In [1]: import numpy as np

In [2]: import numpy.linalg as la

In [3]: np.set_printoptions(suppress=True, linewidth=100)

In [4]: def rnd(a):
   ...:     return np.round(a, 3) + 0
   ...: 

In [5]: A = np.array([[6.0, 0.0, 3.0], [0.0, 5.0, 0.0], [3.0, 0.0, 14.0]])

In [6]: x = np.array([-1, -5, 5])

In [7]: rhs = A @ x

In [8]: coef, lr = np.zeros(3), 1 / la.norm(A, 2) ** 2

In [9]: for i in range(60):
   ...:     coef -= lr * A.T @ (A @ coef - rhs)
   ...:     if i % 10 == 0: print(i, round(la.norm(A @ coef - rhs), 3))
   ...: 
0 24.905
10 7.669
20 2.362
30 0.727
40 0.224
50 0.069

In [10]: rnd(coef)
Out[10]: array([-0.998, -4.996,  4.999])

In [11]: ev, evecs = la.eigh(A)

In [12]: (ev > 1e-8).sum(), (ev < -1e-8).sum()
Out[12]: (np.int64(3), np.int64(0))

In [13]: ev
Out[13]: array([ 5.,  5., 15.])

In [14]: ev.sum(), np.trace(A)
Out[14]: (np.float64(25.0), np.float64(25.0))

In [15]: rnd(la.svd(A, compute_uv=False))
Out[15]: array([15.,  5.,  5.])

In [16]: rnd(evecs.T @ A @ evecs)
Out[16]: 
array([[ 5.,  0.,  0.],
       [ 0.,  5.,  0.],
       [ 0.,  0., 15.]])

In [17]: np.abs(evecs[:, -1]).round(6).argmax()
Out[17]: np.int64(2)

In [18]: rnd(la.eigvalsh(A + 3 * np.eye(3)))
Out[18]: array([ 8.,  8., 18.])

In [19]: rnd(evecs.T @ evecs)
Out[19]: 
array([[1., 0., 0.],
       [0., 1., 0.],
       [0., 0., 1.]])

In [20]: rnd(evecs @ np.diag(ev) @ evecs.T)
Out[20]: 
array([[ 6.,  0.,  3.],
       [ 0.,  5.,  0.],
       [ 3.,  0., 14.]])

In [21]: low = la.cholesky(A)

In [22]: rnd(low @ low.T)
Out[22]: 
array([[ 6.,  0.,  3.],
       [ 0.,  5.,  0.],
       [ 3.,  0., 14.]])

In [23]: la.eigvalsh(A).min() > 0
Out[23]: np.True_

In [24]: rnd(low)
Out[24]: 
array([[2.449, 0.   , 0.   ],
       [0.   , 2.236, 0.   ],
       [1.225, 0.   , 3.536]])

In [25]: rnd(np.diag(low) ** 2)
Out[25]: array([ 6. ,  5. , 12.5])

In [26]: rnd(A / np.sqrt(np.outer(np.diag(A), np.diag(A))))
Out[26]: 
array([[1.   , 0.   , 0.327],
       [0.   , 1.   , 0.   ],
       [0.327, 0.   , 1.   ]])

In [27]: np.prod(np.diag(low)) ** 2, rnd(la.det(A))
Out[27]: (np.float64(375.0), np.float64(375.0))

In [28]: q = low.astype(float).copy()

In [29]: for j in range(3):
    ...:     q[:, j] -= q[:, :j] @ (q[:, :j].T @ q[:, j])
    ...:     q[:, j] /= la.norm(q[:, j])
    ...: 

In [30]: rnd(q.T @ q)
Out[30]: 
array([[1., 0., 0.],
       [0., 1., 0.],
       [0., 0., 1.]])

In [31]: rnd(q.T @ low)
Out[31]: 
array([[2.739, 0.   , 1.581],
       [0.   , 2.236, 0.   ],
       [0.   , 0.   , 3.162]])

In [32]: J = np.array([[0.7, 1.0], [-0.9, 0.6], [0.2, -0.4]])

In [33]: rng = np.random.default_rng(2118)

In [34]: J[2] = J[0] + 0.05 * rng.normal(size=2)

In [35]: rnd(J)
Out[35]: 
array([[ 0.7  ,  1.   ],
       [-0.9  ,  0.6  ],
       [ 0.807,  1.048]])

In [36]: other = np.c_[J[:, :1] @ np.array([[0]]), np.array([2, 1, 3])]

In [37]: other
Out[37]: 
array([[0., 2.],
       [0., 1.],
       [0., 3.]])

In [38]: rnd(la.lstsq(J, other[:, 0])[0])
Out[38]: array([0., 0.])

In [39]: rnd(la.norm(other - J @ la.lstsq(J, other)[0], axis=0))
Out[39]: array([0.   , 0.606])

In [40]: rnd(la.norm(la.qr(J)[0].T @ other, axis=0) ** 2 / ((other ** 2).sum(axis=0) + 1e-12))
Out[40]: array([0.   , 0.974])

In [41]: la.matrix_rank(np.c_[J, other])
Out[41]: np.int64(3)

In [42]: rnd(la.svd(other, compute_uv=False))
Out[42]: array([3.742, 0.   ])

In [43]: other[:, 1] @ other[:, 0]
Out[43]: np.float64(0.0)

In [44]: rnd(la.norm(other, axis=0))
Out[44]: array([0.   , 3.742])

In [45]: rnd(la.pinv(other))
Out[45]: 
array([[0.   , 0.   , 0.   ],
       [0.143, 0.071, 0.214]])

In [46]: rnd(J.ravel(order="F"))
Out[46]: array([ 0.7  , -0.9  ,  0.807,  1.   ,  0.6  ,  1.048])

In [47]: t3 = J.reshape(3, 2, -1)

In [48]: rnd(np.einsum("ihd,ihd->ih", t3, t3))
Out[48]: 
array([[0.49 , 1.   ],
       [0.81 , 0.36 ],
       [0.652, 1.098]])

In [49]: np.einsum("ihd,jhd->hij", t3, t3).shape
Out[49]: (2, 3, 3)

In [50]: rnd(t3.transpose(1, 0, 2))
Out[50]: 
array([[[ 0.7  ],
        [-0.9  ],
        [ 0.807]],

       [[ 1.   ],
        [ 0.6  ],
        [ 1.048]]])

In [51]: other = J + rng.integers(-2, 3, (3, 1)) @ rng.integers(-2, 3, (1, 2))

In [52]: rnd(other)
Out[52]: 
array([[-1.3  ,  0.   ],
       [-4.9  , -1.4  ],
       [-3.193, -0.952]])

In [53]: other - J
Out[53]: 
array([[-2., -1.],
       [-4., -2.],
       [-4., -2.]])

In [54]: K = np.load("block16.npy")

In [55]: K
Out[55]: 
array([[ 4.54 , -0.741,  0.51 ],
       [-0.007,  3.621, -2.659],
       [ 0.289,  2.708,  3.555]])

In [56]: other = la.inv(K)

In [57]: np.allclose(other, K.T)
Out[57]: False

In [58]: rnd(la.slogdet(K)[0])
Out[58]: np.float64(1.0)

In [59]: x = np.array([-8, 5, 4])

In [60]: K @ (2 * x)
Out[60]: array([-75.97 ,  15.05 ,  50.896])

In [61]: np.sign((K @ x).round(6))
Out[61]: array([-1.,  1.,  1.])

In [62]: K @ x
Out[62]: array([-37.985,   7.525,  25.448])

In [63]: K @ np.eye(3)[1]
Out[63]: array([-0.741,  3.621,  2.708])

In [64]: rnd(K @ np.ones(3))
Out[64]: array([4.309, 0.955, 6.552])

In [65]: (K @ x).argmax()
Out[65]: np.int64(2)
